% ipython --no-banner

In [1]: import numpy as np

In [2]: import numpy.linalg as la

In [3]: np.set_printoptions(precision=2, suppress=True, linewidth=120)

In [4]: m1 = np.loadtxt("out13.csv", delimiter=",")

In [5]: m1
Out[5]: 
array([[-1.63, -3.04,  1.29,  2.01],
       [ 0.52,  1.55,  0.81,  1.64],
       [ 0.04, -1.13,  2.92,  2.43],
       [-0.84, -2.93,  2.06,  0.61],
       [-2.09, -4.16, -0.98, -2.95],
       [ 1.44, -0.44,  5.33,  3.04],
       [-0.1 , -0.32,  0.79,  0.36],
       [-0.25,  0.8 , -1.35, -1.11],
       [ 0.14, -0.83,  3.41,  3.61],
       [-2.78, -2.27, -2.41,  0.74],
       [-0.2 , -0.1 ,  0.75,  1.1 ],
       [-1.37, -0.39, -1.53,  0.65],
       [-2.11, -0.98, -3.34, -1.2 ],
       [ 0.51,  0.42,  2.31,  2.41],
       [-1.78, -2.31, -0.81, -0.11],
       [-1.32, -2.68,  0.54,  0.  ]])

In [6]: vec = np.array([2, 0, -2, -1])

In [7]: rhs = m1 @ vec

In [8]: np.round(la.solve(m1.T @ m1, m1.T @ rhs), 2) + 0
Out[8]: array([ 2.,  0., -2., -1.])

In [9]: np.round(la.pinv(m1) @ m1, 2) + 0
Out[9]: 
array([[1., 0., 0., 0.],
       [0., 1., 0., 0.],
       [0., 0., 1., 0.],
       [0., 0., 0., 1.]])

In [10]: rng = np.random.default_rng(1256)

In [11]: rhs = rhs + 0.1 * rng.normal(size=16)

In [12]: rhs
Out[12]: 
array([ -7.9 ,  -2.3 ,  -8.19,  -6.52,   0.72, -10.79,  -2.19,   3.32, -10.16,  -1.43,  -2.95,  -0.29,   3.63,  -5.99,
        -1.7 ,  -3.69])

In [13]: beta, *_ = la.lstsq(m1, rhs)

In [14]: [round(float(la.norm(la.solve(m1.T @ m1 + lam * np.eye(4), m1.T @ rhs))), 2) for lam in (0, 1, 10, 100)]
Out[14]: [3.02, 2.19, 1.95, 1.09]

In [15]: Ac = m1 - m1.mean(axis=0)

In [16]: vecs = la.svd(Ac)[2][:3]

In [17]: M2 = Ac - Ac @ vecs.T @ vecs

In [18]: la.norm(M2, axis=1).round(6).argmax()
Out[18]: np.int64(13)

In [19]: print(np.round(la.norm(M2) / la.norm(Ac), 2))
0.0

In [20]: np.round(np.cov(Ac @ vecs.T, rowvar=False), 2) + 0
Out[20]: 
array([[8.51, 0.  , 0.  ],
       [0.  , 2.62, 0.  ],
       [0.  , 0.  , 0.9 ]])

In [21]: print(np.round(M2.std(axis=0), 2) + 0)
[0. 0. 0. 0.]

In [22]: D = la.norm(m1[:, None] - m1[None], axis=-1)

In [23]: np.unravel_index(D.round(6).argmax(), D.shape)
Out[23]: (np.int64(5), np.int64(12))

In [24]: la.matrix_rank(D ** 2)
Out[24]: np.int64(6)

In [25]: D[3].round(6).argsort(kind="stable")[:4]
Out[25]: array([ 3, 15,  0,  2])

In [26]: print(np.flatnonzero(D[3] < D.mean() / 2))
[ 0  3 15]

In [27]: D.shape
Out[27]: (16, 16)

In [28]: idx = m1[:, 1] > np.median(m1[:, 1])

In [29]: u = m1[idx].mean(axis=0) - m1[~idx].mean(axis=0)

In [30]: np.round((((m1 - m1.mean(axis=0)) @ u > 0) == idx).mean(), 2)
Out[30]: np.float64(0.88)

In [31]: u
Out[31]: array([1.65, 2.52, 1.41, 1.27])

In [32]: A = np.array([[6, 6, 0, 0, 0], [8, 6, 0, 6, 6], [4, 3, 0, 3, 3]])

In [33]: print(A)
[[6 6 0 0 0]
 [8 6 0 6 6]
 [4 3 0 3 3]]

In [34]: M2 = A / np.sqrt((A ** 2).mean(axis=1, keepdims=True))

In [35]: A - A.mean(axis=1, keepdims=True)
Out[35]: 
array([[ 3.6,  3.6, -2.4, -2.4, -2.4],
       [ 2.8,  0.8, -5.2,  0.8,  0.8],
       [ 1.4,  0.4, -2.6,  0.4,  0.4]])

In [36]: la.matrix_rank(M2) == la.matrix_rank(A)
Out[36]: np.True_

In [37]: vec = np.array([0, 2, 1, 0, 2])

In [38]: h = np.maximum(A @ vec, 0)

In [39]: A * (h > 1e-9)[:, None]
Out[39]: 
array([[6, 6, 0, 0, 0],
       [8, 6, 0, 6, 6],
       [4, 3, 0, 3, 3]])

In [40]: rk = la.matrix_rank(A)

In [41]: rk
Out[41]: np.int64(2)

In [42]: N = la.svd(A)[2][rk:].T

In [43]: [int(la.matrix_rank(A[:, :j + 1])) for j in range(5)]
Out[43]: [1, 2, 2, 2, 2]

In [44]: left, sv, Vh = la.svd(A)

In [45]: sv.round(2) + 0
Out[45]: array([16.17,  5.05,  0.  ])

In [46]: M2 = left[:, :2] @ np.diag(sv[:2]) @ Vh[:2]

In [47]: la.matrix_rank(A, rtol=0.05)
Out[47]: np.int64(2)

In [48]: print(round(float(la.norm(A - M2) / la.norm(A)), 2))
0.0

In [49]: print(la.matrix_rank(M2))
2

In [50]: M2.round(2) + 0
Out[50]: 
array([[6., 6., 0., 0., 0.],
       [8., 6., 0., 6., 6.],
       [4., 3., 0., 3., 3.]])

In [51]: round(la.norm(A - M2, 2), 2), np.round(sv[2], 2)
Out[51]: (np.float64(0.0), np.float64(0.0))

In [52]: round(float(np.abs(A - M2).max()), 2)
Out[52]: 0.0

In [53]: arr = np.array([[2, 0, 5, 1], [1, 5, 1, 4], [5, 1, 3, 0]])

In [54]: print(arr)
[[2 0 5 1]
 [1 5 1 4]
 [5 1 3 0]]

In [55]: ang = np.radians(15)

In [56]: R = np.eye(4)

In [57]: R[2, 2] = R[0, 0] = np.cos(ang)

In [58]: R[2, 0], R[0, 2] = -np.sin(ang), np.sin(ang)

In [59]: R
Out[59]: 
array([[ 0.97,  0.  ,  0.26,  0.  ],
       [ 0.  ,  1.  ,  0.  ,  0.  ],
       [-0.26,  0.  ,  0.97,  0.  ],
       [ 0.  ,  0.  ,  0.  ,  1.  ]])

In [60]: M2 = arr @ R.T

In [61]: np.allclose(la.norm(arr, axis=1), la.norm(M2, axis=1))
Out[61]: True

In [62]: def softmax(z):
    ...:     e = np.exp(z - z.max(axis=-1, keepdims=True))
    ...:     return e / e.sum(axis=-1, keepdims=True)
    ...: 

In [63]: softmax(arr[0])
Out[63]: array([0.05, 0.01, 0.93, 0.02])

In [64]: print(softmax(arr).sum(axis=1))
[1. 1. 1.]

In [65]: softmax(arr[0] + -1)
Out[65]: array([0.05, 0.01, 0.93, 0.02])

In [66]: att = arr @ arr.T / np.sqrt(4)

In [67]: softmax(att)[0] @ arr
Out[67]: array([2.23, 0.08, 4.85, 0.92])

In [68]: np.round(softmax(att), 2) + 0
Out[68]: 
array([[0.92, 0.  , 0.08],
       [0.  , 1.  , 0.  ],
       [0.01, 0.  , 0.99]])

In [69]: softmax(att).round(6).argmax(axis=1)
Out[69]: array([0, 1, 2])

In [70]: print(np.round(la.norm(arr, 1), 2), round(la.norm(arr, np.inf), 2))
9.0 11.0

In [71]: np.round(la.norm(arr) ** 2 / la.norm(arr, 2) ** 2, 2)
Out[71]: np.float64(1.57)

In [72]: arr[2] @ arr[0]
Out[72]: np.int64(25)

In [73]: la.norm(arr, axis=0)
Out[73]: array([5.48, 5.1 , 5.92, 4.12])

In [74]: M2 = arr / la.norm(arr, axis=1, keepdims=True)

In [75]: cov = M2 @ M2.T

In [76]: la.norm(M2, axis=1)
Out[76]: array([1., 1., 1.])

In [77]: J = np.loadtxt("dump.csv", delimiter=",")

In [78]: J
Out[78]: 
array([[ 0.42,  0.18, -0.18, -0.42],
       [ 0.18,  0.08, -0.08, -0.18],
       [-0.18, -0.08,  0.08,  0.18],
       [-0.42, -0.18,  0.18,  0.42]])

In [79]: np.round(la.norm(A), 2)
Out[79]: np.float64(16.94)

In [80]: A.sum(axis=0)
Out[80]: array([18, 15,  0,  9,  9])

In [81]: np.count_nonzero(A)
Out[81]: np.int64(10)

In [82]: A.shape
Out[82]: (3, 5)

In [83]: A - A[0]
Out[83]: 
array([[ 0,  0,  0,  0,  0],
       [ 2,  0,  0,  6,  6],
       [-2, -3,  0,  3,  3]])

In [84]: A.sum(axis=1)
Out[84]: array([12, 26, 13])

In [85]: np.unravel_index(np.abs(A).argmax(), A.shape)
Out[85]: (np.int64(1), np.int64(0))

In [86]: la.matrix_rank(A)
Out[86]: np.int64(2)

In [87]: w, vecs = la.eigh(J)

In [88]: vec = np.array([3, 3, 0, 2])

In [89]: (np.sign(vecs[:, -1].round(6)) == np.sign(vecs[0, -1].round(6))).astype(int)
Out[89]: array([1, 1, 0, 0])

In [90]: np.allclose(J[:-1].T @ la.lstsq(J[:-1].T, J[-1])[0], J[-1])
Out[90]: True

In [91]: J @ la.pinv(J) @ J
Out[91]: 
array([[ 0.42,  0.18, -0.18, -0.42],
       [ 0.18,  0.08, -0.08, -0.18],
       [-0.18, -0.08,  0.08,  0.18],
       [-0.42, -0.18,  0.18,  0.42]])

In [92]: feats = np.load("data.npy")

In [93]: feats
Out[93]: 
array([[0.5 , 0.  , 0.5 ],
       [0.  , 0.67, 0.33],
       [0.  , 0.  , 1.  ]])

In [94]: w, vecs = la.eig(feats)

In [95]: print(round(float(np.prod(w)), 2))
0.34

In [96]: np.sort(la.eigvals(feats.T))
Out[96]: array([0.5 , 0.67, 1.  ])

In [97]: print(np.sort(la.eigvals(la.inv(feats))))
[1.   1.49 2.  ]

In [98]: print(np.sort(la.eigvals(feats @ feats)))
[0.25 0.45 1.  ]

In [99]: idx = rng.permutation(3)

In [100]: M2 = feats[:, idx] * rng.choice([-1, 1], 3)

In [101]: M2
Out[101]: 
array([[0.5 , 0.5 , 0.  ],
       [0.  , 0.33, 0.67],
       [0.  , 1.  , 0.  ]])

In [102]: left, _, Vh = la.svd(feats.T @ M2)

In [103]: np.round(left @ Vh, 2) + 0
Out[103]: 
array([[1., 0., 0.],
       [0., 0., 1.],
       [0., 1., 0.]])

In [104]: proj = np.triu(np.array([[5, 1, 4], [1, 3, 6], [7, 3, 8]]), 1) + np.eye(3)

In [105]: M2 = proj @ feats @ la.inv(proj)

In [106]: print(M2)
[[0.5  0.17 1.81]
 [0.   0.67 2.31]
 [0.   0.   1.  ]]

In [107]: print(np.poly(M2))
[ 1.   -2.17  1.5  -0.34]

In [108]: np.trace(M2), np.trace(feats)
Out[108]: (np.float64(2.17), np.float64(2.17))

In [109]: np.round(la.det(M2), 2)
Out[109]: np.float64(0.34)

In [110]: X = np.load("w.npy")

In [111]: X
Out[111]: 
array([[ 1.23,  2.76,  0.11],
       [-0.6 , -1.24, -0.19],
       [ 0.52,  0.69,  0.14],
       [-0.33, -1.58,  0.92],
       [-1.08, -3.09,  0.16]])

In [112]: Q = X.astype(float).copy()

In [113]: for j in range(3):
     ...:     Q[:, j] -= Q[:, :j] @ (Q[:, :j].T @ Q[:, j])
     ...:     Q[:, j] /= la.norm(Q[:, j])
     ...: 

In [114]: print(np.round(Q.T @ X, 2) + 0)
[[ 1.85  4.52 -0.08]
 [ 0.    1.12 -0.84]
 [ 0.    0.    0.48]]

In [115]: Q
Out[115]: 
array([[ 0.67, -0.22, -0.04],
       [-0.32,  0.2 , -0.1 ],
       [ 0.28, -0.52, -0.56],
       [-0.18, -0.69,  0.68],
       [-0.58, -0.4 , -0.47]])

In [116]: print(np.round(Q.T @ Q, 2) + 0)
[[1. 0. 0.]
 [0. 1. 0.]
 [0. 0. 1.]]

In [117]: M2 = np.c_[Q[:, :1] @ np.array([[0]]), np.array([-2, 1, -2, -1, -1])]

In [118]: M2
Out[118]: 
array([[ 0., -2.],
       [ 0.,  1.],
       [ 0., -2.],
       [ 0., -1.],
       [ 0., -1.]])

In [119]: la.norm(M2 - Q @ la.lstsq(Q, M2)[0], axis=0)
Out[119]: array([0.  , 0.62])

In [120]: la.matrix_rank(np.c_[Q, M2])
Out[120]: np.int64(4)

In [121]: print(la.matrix_rank(M2))
1

In [122]: la.norm(la.qr(Q)[0].T @ M2, axis=0) ** 2 / ((M2 ** 2).sum(axis=0) + 1e-12)
Out[122]: array([0.  , 0.97])

In [123]: la.lstsq(Q, M2[:, 0])[0]
Out[123]: array([0., 0., 0.])
